$ python3 -q
>>> import numpy as np
>>> import numpy.linalg as la
>>> np.set_printoptions(suppress=True, linewidth=120)
>>> tidy = lambda a: np.round(a, 3) + 0
>>> arr = np.load("dump.npy")
>>> arr
array([[ 1.1  ,  0.4  ,  0.6  ,  1.3  ,  0.6  ,  2.8  , -0.6  , -1.   , -1.5  ,  0.6  ,  0.2  , -2.6  ],
       [-0.5  , -0.4  , -0.6  ,  0.1  ,  0.6  , -0.8  ,  1.7  , -1.1  ,  0.2  , -0.3  ,  0.3  ,  0.3  ],
       [ 0.9  , -2.1  , -0.4  ,  1.3  ,  1.4  ,  0.1  , -0.5  , -0.3  , -1.   ,  0.   , -1.2  ,  2.4  ],
       [-0.5  , -2.   , -1.   , -0.4  ,  0.8  ,  0.4  , -0.4  ,  0.2  , -0.3  ,  0.3  , -0.7  ,  0.1  ],
       [-0.3  ,  1.1  ,  1.2  ,  0.7  , -0.5  ,  1.1  ,  1.6  ,  1.7  ,  1.3  , -0.6  ,  0.   ,  0.5  ],
       [-0.513, -1.961, -0.965, -0.255,  0.761,  0.407, -0.373,  0.194, -0.343,  0.269, -0.65 ,  0.031],
       [ 1.4  ,  0.9  , -1.5  ,  0.3  ,  1.   ,  0.   ,  1.4  ,  1.2  ,  0.7  , -1.3  ,  0.3  , -0.4  ],
       [ 0.6  ,  0.9  , -0.5  , -0.6  ,  0.2  ,  0.4  ,  0.2  ,  0.4  ,  0.6  , -1.2  , -1.2  ,  0.6  ],
       [-0.4  , -0.5  , -0.3  ,  0.6  , -0.7  ,  1.2  ,  0.6  , -0.8  , -1.6  ,  1.7  ,  0.3  ,  0.5  ],
       [-0.5  ,  2.6  , -0.7  , -0.2  ,  2.2  , -2.3  ,  1.1  ,  0.   , -0.6  , -1.2  ,  1.   , -0.3  ]])
>>> la.matrix_rank(arr, rtol=0.1)
np.int64(9)
>>> np.argsort(-la.norm(arr, axis=0).round(6), kind="stable")[:3]
array([ 1,  5, 11])
>>> left, sigma, vt = la.svd(arr)
>>> tidy(sigma)
array([6.336, 5.168, 4.179, 3.803, 2.983, 2.517, 1.715, 1.548, 1.432, 0.078])
>>> np.argmax(sigma[:-1] / (sigma[1:] + 1e-6)) + 1
np.int64(9)
>>> B = left[:, :9] @ np.diag(sigma[:9]) @ vt[:9]
>>> la.matrix_rank(arr, rtol=0.05)
np.int64(9)
>>> la.matrix_rank(B)
np.int64(9)
>>> tidy(la.norm(arr - B) / la.norm(arr))
np.float64(0.007)
